$ python -q
>>> import numpy as np
>>> from numpy import linalg as LA
>>> np.set_printoptions(suppress=True, linewidth=200)
>>> mat = np.load("data.npy")
>>> mat
array([[ 4,  3,  3,  5,  4,  3,  1],
       [ 9,  3,  3, 10,  7,  6,  2],
       [ 9,  3,  4, 15,  9, 10,  6],
       [14,  6,  9, 20,  9, 11,  8],
       [15, 10, 11, 25, 14, 16, 13],
       [16, 12, 15, 25, 15, 16, 16],
       [18, 12, 18, 26, 15, 18, 20],
       [22, 16, 18, 28, 17, 18, 24],
       [23, 21, 19, 30, 21, 21, 27],
       [26, 22, 22, 30, 23, 25, 32],
       [31, 23, 26, 30, 23, 28, 34],
       [35, 23, 29, 33, 25, 31, 38],
       [35, 25, 31, 38, 26, 35, 41],
       [40, 29, 32, 39, 30, 40, 42],
       [43, 34, 34, 40, 35, 40, 44],
       [47, 35, 38, 40, 39, 40, 49],
       [51, 36, 39, 43, 42, 44, 53],
       [53, 39, 42, 45, 43, 45, 58]])
>>> t3 = np.stack([mat, -1 * mat, mat[::-1]])
>>> print(t3.sum(axis=0))
[[53 39 42 45 43 45 58]
 [51 36 39 43 42 44 53]
 [47 35 38 40 39 40 49]
 [43 34 34 40 35 40 44]
 [40 29 32 39 30 40 42]
 [35 25 31 38 26 35 41]
 [35 23 29 33 25 31 38]
 [31 23 26 30 23 28 34]
 [26 22 22 30 23 25 32]
 [23 21 19 30 21 21 27]
 [22 16 18 28 17 18 24]
 [18 12 18 26 15 18 20]
 [16 12 15 25 15 16 16]
 [15 10 11 25 14 16 13]
 [14  6  9 20  9 11  8]
 [ 9  3  4 15  9 10  6]
 [ 9  3  3 10  7  6  2]
 [ 4  3  3  5  4  3  1]]
>>> print(np.round(LA.norm(t3, axis=(1, 2)), 2))
[317.16 317.16 317.16]
>>> np.einsum("bij,cij->bc", t3, t3)
array([[ 100588, -100588,   56338],
       [-100588,  100588,  -56338],
       [  56338,  -56338,  100588]])
>>> LA.matrix_rank(t3.reshape(3, -1))
np.int64(2)
>>> W2 = mat[[2, 17]].astype(float)
>>> for _ in range(7):
...     idx = LA.norm(mat[:, None] - W2, axis=-1).argmin(axis=1)
...     W2 = np.array([mat[idx == j].mean(axis=0) for j in range(2)])
... 
>>> print(idx)
[0 0 0 0 0 0 0 0 0 0 1 1 1 1 1 1 1 1]
>>> print(np.abs(W2[1] - W2[0]).argmax())
6
>>> Uu, sig, Vt = LA.svd(mat)
>>> np.argmax(sig[:-1] / (sig[1:] + 1e-6)) + 1
np.int64(1)
>>> Y = Uu[:, :1] @ np.diag(sig[:1]) @ Vt[:1]
>>> print(LA.matrix_rank(mat, rtol=0.05))
2
>>> round(float(LA.norm(mat - Y, 2)), 2), round(float(sig[1]), 2)
(23.66, 23.66)
>>> gram = np.cov(mat, rowvar=False)
>>> print(round(float(np.corrcoef(mat[:, 4], mat[:, 2])[0, 1]), 2))
0.98
>>> print(np.round(mat.std(axis=0), 2))
[14.82 11.72 12.38 10.93 11.7  13.17 17.44]
>>> np.argsort(-mat.std(axis=0).round(6), kind="stable")
array([6, 0, 5, 2, 1, 4, 3])
>>> gram.shape
(7, 7)
>>> A = np.array([[1, 0, 0, 0, 0, 0, 0, 0],
...     [-3, 1, 0, 0, 0, 0, 0, 0],
...     [2, -3, 1, 0, 0, 0, 0, 0],
...     [2, 0, -3, 1, 0, 0, 0, 0],
...     [-1, 2, 0, -1, 1, 0, 0, 0],
...     [-3, 1, 2, 1, 3, 1, 0, 0],
...     [3, 0, -3, 1, 1, -3, 1, 0],
...     [2, -1, 3, -2, 0, 0, 2, 1]])
>>> Y = np.c_[mat[:, :2] @ np.array([[2, -2], [-3, -2]]), np.array([5, 6, 0, 5, 8, 0, 2, 9, 0, 7, 8, 9, 1, 2, 4, 8, 2, 8])]
>>> print(Y)
[[  -1  -14    5]
 [   9  -24    6]
 [   9  -24    0]
 [  10  -40    5]
 [   0  -50    8]
 [  -4  -56    0]
 [   0  -60    2]
 [  -4  -76    9]
 [ -17  -88    0]
 [ -14  -96    7]
 [  -7 -108    8]
 [   1 -116    9]
 [  -5 -120    1]
 [  -7 -138    2]
 [ -16 -154    4]
 [ -11 -164    8]
 [  -6 -174    2]
 [ -11 -184    8]]
>>> LA.matrix_rank(Y)
np.int64(3)
>>> np.round(LA.norm(LA.qr(mat)[0].T @ Y, axis=0) ** 2 / ((Y ** 2).sum(axis=0) + 1e-12), 2)
array([1.  , 1.  , 0.75])
>>> Uu, sig, Vt = LA.svd(A)
>>> np.argmax(sig[:-1] / (sig[1:] + 1e-6)) + 1
np.int64(7)
>>> Y = Uu[:, :7] @ np.diag(sig[:7]) @ Vt[:7]
>>> print(np.round(LA.norm(A - Y, 2), 2), round(sig[7], 2))
0.0 0.0
>>> print(np.round(np.abs(A - Y).max(), 2))
0.0
>>> print(Y.round(2) + 0)
[[ 1.  0.  0.  0.  0.  0.  0.  0.]
 [-3.  1.  0.  0.  0.  0.  0.  0.]
 [ 2. -3.  1.  0.  0.  0.  0.  0.]
 [ 2.  0. -3.  1.  0.  0.  0.  0.]
 [-1.  2.  0. -1.  1.  0.  0.  0.]
 [-3.  1.  2.  1.  3.  1.  0.  0.]
 [ 3.  0. -3.  1.  1. -3.  1.  0.]
 [ 2. -1.  3. -2.  0.  0.  2.  1.]]
>>> LA.matrix_rank(Y)
np.int64(7)
>>> Y = np.array([[8, 6, 2],
...     [7, 1, 3],
...     [4, 2, 9],
...     [3, 1, 0],
...     [5, 6, 6],
...     [0, 8, 8],
...     [8, 3, 8],
...     [0, 3, 9]])
>>> np.einsum("ij,ij->i", A, A)
array([ 1, 10, 14, 14,  7, 25, 30, 23])
>>> print(np.einsum("ik,kj->ij", A, Y))
[[  8   6   2]
 [-17 -17  -3]
 [ -1  11   4]
 [  7   7 -23]
 [  8   1  10]
 [  9  14  41]
 [ 28  -2 -31]
 [ 31  24  53]]
>>> LA.matrix_rank(A @ Y)
np.int64(3)
>>> np.vstack([A, Y.T]).shape
(11, 8)
>>> Y @ A
Traceback (most recent call last):
  File "<python-input-41>", line 1, in <module>
    Y @ A
    ~~^~~
ValueError: matmul: Input operand 1 has a mismatch in its core dimension 0, with gufunc signature (n?,k),(k,m?)->(n?,m?) (size 8 is different from 3)
>>> np.einsum("ik,kj->ji", A, Y)
array([[  8, -17,  -1,   7,   8,   9,  28,  31],
       [  6, -17,  11,   7,   1,  14,  -2,  24],
       [  2,  -3,   4, -23,  10,  41, -31,  53]])
